$ python -q
>>> import numpy as np
>>> import numpy.linalg as la
>>> np.set_printoptions(precision=3, suppress=True, linewidth=160)
>>> K = np.load("test17.npy")
>>> print(K)
[[  1.  -4.  -3.  -2.]
 [  6. -10.  -6.   0.]
 [-10.  14.   8.  -2.]
 [  4.  -2.   0.   4.]]
>>> # rows and columns are dependent
>>> np.unravel_index(np.abs(K).argmax(), K.shape)
(np.int64(2), np.int64(1))
>>> K.sum(axis=0)
array([ 1., -2., -1.,  0.])
>>> la.matrix_rank(K)
np.int64(3)
>>> np.abs(K).max()
np.float64(14.0)
>>> np.diff(K, axis=0)
array([[  5.,  -6.,  -3.,   2.],
       [-16.,  24.,  14.,  -2.],
       [ 14., -16.,  -8.,   6.]])
>>> print(np.count_nonzero(K))
14
>>> mat = np.loadtxt("mat.csv", delimiter=",")
>>> print(mat)
[[-1.158 -0.612  1.166 -1.596 -1.837 -0.059]
 [-1.346  0.23  -1.356  2.003  0.907 -0.679]
 [ 2.186  0.037  1.019 -1.569 -0.145  0.837]
 [-1.989  0.038 -1.134  1.723  0.364 -0.808]
 [ 2.581  0.489 -0.077 -0.032  1.266  0.7  ]
 [-2.336 -0.573  0.446 -0.507 -1.568 -0.549]
 [ 1.001  0.602 -1.218  1.679  1.825  0.004]
 [ 2.634  0.441  0.089 -0.27   1.104  0.752]
 [-1.674  0.14  -1.266  1.893  0.655 -0.75 ]
 [ 2.137  0.603 -0.634  0.785  1.688  0.451]
 [ 1.549  0.626 -1.003  1.343  1.833  0.204]
 [ 2.454  0.169  0.779 -1.243  0.247  0.858]
 [ 2.637  0.329  0.413 -0.732  0.742  0.826]
 [-1.391 -0.622  1.075 -1.453 -1.841 -0.144]
 [ 2.303  0.089  0.93  -1.45   0.008  0.849]
 [ 1.342 -0.231  1.357 -2.004 -0.909  0.679]
 [-2.653 -0.381 -0.269  0.528 -0.91  -0.798]
 [ 2.188  0.597 -0.591  0.721  1.662  0.475]
 [-0.595  0.395 -1.443  2.086  1.347 -0.49 ]
 [ 0.011  0.495 -1.42   2.02   1.598 -0.317]
 [-0.249  0.455 -1.439  2.062  1.501 -0.394]
 [ 1.237  0.616 -1.137  1.55   1.841  0.088]
 [ 1.132  0.611 -1.175  1.61   1.836  0.05 ]
 [ 2.522  0.519 -0.196  0.141  1.372  0.657]
 [ 0.943  0.598 -1.236  1.708  1.818 -0.016]
 [-0.89  -0.594  1.252 -1.733 -1.812  0.035]
 [-1.106  0.288 -1.4    2.052  1.065 -0.623]
 [ 1.224 -0.26   1.38  -2.031 -0.99   0.651]
 [ 1.935  0.619 -0.784  1.01   1.763  0.361]]
>>> # looks like rank 2
>>> W2 = mat[[14, 17]].astype(float)
>>> for _ in range(4):
...     labels = la.norm(mat[:, None] - W2, axis=-1).argmin(axis=1)
...     W2 = np.array([mat[labels == j].mean(axis=0) for j in range(2)])
... 
>>> labels
array([0, 1, 0, 1, 1, 0, 1, 1, 1, 1, 1, 0, 0, 0, 0, 0, 1, 1, 1, 1, 1, 1, 1, 1, 1, 0, 1, 0, 1])
>>> np.abs(W2[1] - W2[0]).argmax()
np.int64(3)
>>> np.bincount(labels)
array([10, 19])
